$ ipython --no-banner

In [1]: import numpy as np

In [2]: import numpy.linalg as la

In [3]: np.set_printoptions(suppress=True, linewidth=200)

In [4]: mat = np.load("dump.npy")

In [5]: mat.round(3)
Out[5]: 
array([[-0.579,  0.019,  0.729, -0.365],
       [ 0.676, -0.316,  0.639,  0.187],
       [-0.386,  0.012,  0.148,  0.91 ],
       [ 0.241,  0.949,  0.197,  0.058]])

In [6]: # orthonormal columns

In [7]: np.round(la.pinv(mat), 3)
Out[7]: 
array([[-0.579,  0.676, -0.386,  0.241],
       [ 0.019, -0.316,  0.012,  0.949],
       [ 0.729,  0.639,  0.148,  0.197],
       [-0.365,  0.187,  0.91 ,  0.058]])

In [8]: np.round(mat.T @ mat, 3) + 0
Out[8]: 
array([[1., 0., 0., 0.],
       [0., 1., 0., 0.],
       [0., 0., 1., 0.],
       [0., 0., 0., 1.]])

In [9]: rng = np.random.default_rng(2038)

In [10]: idx = rng.permutation(4)

In [11]: idx
Out[11]: array([0, 1, 3, 2])

In [12]: M2 = mat[idx][:, idx]

In [13]: np.round(np.diag(M2), 3)
Out[13]: array([-0.579, -0.316,  0.058,  0.148])

In [14]: M2.round(3)
Out[14]: 
array([[-0.579,  0.019, -0.365,  0.729],
       [ 0.676, -0.316,  0.187,  0.639],
       [ 0.241,  0.949,  0.058,  0.197],
       [-0.386,  0.012,  0.91 ,  0.148]])

In [15]: np.allclose(M2, mat)
Out[15]: False

In [16]: np.round(la.det(M2), 3), round(la.det(mat[idx]), 3)
Out[16]: (np.float64(-1.0), np.float64(1.0))

In [17]: np.round(np.sort(np.abs(la.eigvals(M2))), 3)
Out[17]: array([1., 1., 1., 1.])
